$ ipython --no-banner

In [1]: import numpy as np

In [2]: from numpy import linalg as LA

In [3]: np.set_printoptions(suppress=True, linewidth=140)

In [4]: tidy = lambda a: np.round(a, 2) + 0

In [5]: E = np.load("sample5.npy")

In [6]: E
Out[6]: 
array([[-0.6,  0.7,  1.9,  0.2,  1.2,  0.2,  1.4,  0.2,  0.1],
       [ 0. , -0.5,  0.8,  2.7, -0.5,  0.6,  0.2,  0.4,  0.3],
       [-0.2,  1. , -0.7,  0. ,  0. , -0.9, -0.4,  0.8, -0.1]])

In [7]: T = np.stack([E, 2 * E, E[::-1]])

In [8]: LA.matrix_rank(T.reshape(3, -1))
Out[8]: np.int64(2)

In [9]: tidy(LA.norm(T, axis=(1, 2)))
Out[9]: array([4.5 , 8.99, 4.5 ])

In [10]: tidy(T.sum(axis=0))
Out[10]: 
array([[-2. ,  3.1,  5. ,  0.6,  3.6, -0.3,  3.8,  1.4,  0.2],
       [ 0. , -2. ,  3.2, 10.8, -2. ,  2.4,  0.8,  1.6,  1.2],
       [-1.2,  3.7, -0.2,  0.2,  1.2, -2.5,  0.2,  2.6, -0.2]])

In [11]: w1 = np.array([[0, 0],
    ...:     [-4, 2],
    ...:     [5, 2],
    ...:     [4, 4],
    ...:     [-3, -3],
    ...:     [-4, 2],
    ...:     [5, -4],
    ...:     [5, 0],
    ...:     [-1, 1]])

In [12]: beta = np.array([4, -3])

In [13]: hid = np.maximum(E @ w1 + beta, 0)

In [14]: LA.matrix_rank(hid)
Out[14]: np.int64(2)

In [15]: tidy((hid > 0).mean(axis=0))
Out[15]: array([1.  , 0.33])

In [16]: (hid > 0).astype(int)
Out[16]: 
array([[1, 0],
       [1, 1],
       [1, 0]])

In [17]: basis = np.array([[-2, -2], [1, -1]])

In [18]: (hid @ basis).round(6).argmax(axis=1)
Out[18]: array([0, 0, 0])

In [19]: tidy(hid @ basis)
Out[19]: 
array([[-30. , -30. ],
       [-34.6, -55.8],
       [ -4.4,  -4.4]])

In [20]: x0 = np.array([0, 2, 1, 3, 3, 2, 1, 0, 1])

In [21]: h = np.maximum(E @ x0, 0)

In [22]: E * (h > 1e-9)[:, None]
Out[22]: 
array([[-0.6,  0.7,  1.9,  0.2,  1.2,  0.2,  1.4,  0.2,  0.1],
       [ 0. , -0.5,  0.8,  2.7, -0.5,  0.6,  0.2,  0.4,  0.3],
       [-0. ,  0. , -0. ,  0. ,  0. , -0. , -0. ,  0. , -0. ]])

In [23]: tidy(np.maximum(E @ (3 * x0), 0))
Out[23]: array([28.2, 24.3,  0. ])

In [24]: tidy(np.maximum(E @ x0, 0) - np.maximum(-E @ x0, 0))
Out[24]: array([ 9.4,  8.1, -1. ])

In [25]: other = E / np.sqrt((E ** 2).mean(axis=1, keepdims=True))

In [26]: tidy(other[1])
Out[26]: array([ 0.  , -0.5 ,  0.8 ,  2.69, -0.5 ,  0.6 ,  0.2 ,  0.4 ,  0.3 ])

In [27]: basis = np.sign(np.array([[-3, 1, -1, 1], [0, 1, -2, -2], [2, 0, 2, -2], [-3, 1, -2, 3]]))

In [28]: other = (np.tril(basis, -1) + np.eye(4)) @ (np.triu(basis, 1) + np.eye(4))

In [29]: ev = np.array([4, -5, -4, -4])

In [30]: data = np.rint(other * ev @ LA.inv(other)) + 0

In [31]: data
Out[31]: 
array([[  5.,   9., -19., -18.],
       [  1.,  -3.,  -3.,  -2.],
       [  9.,   9., -23., -18.],
       [ -8.,  -8.,  16.,  12.]])

In [32]: hat = np.triu(np.array([[1, -2, 3, -2], [-2, 3, -1, -1], [-3, -1, 0, -1], [-3, 1, 2, -1]]), 1) + np.eye(4)

In [33]: other = hat @ data @ LA.inv(hat)

In [34]: tidy(np.poly(other))
Out[34]: array([   1.,    9.,    4., -144., -320.])
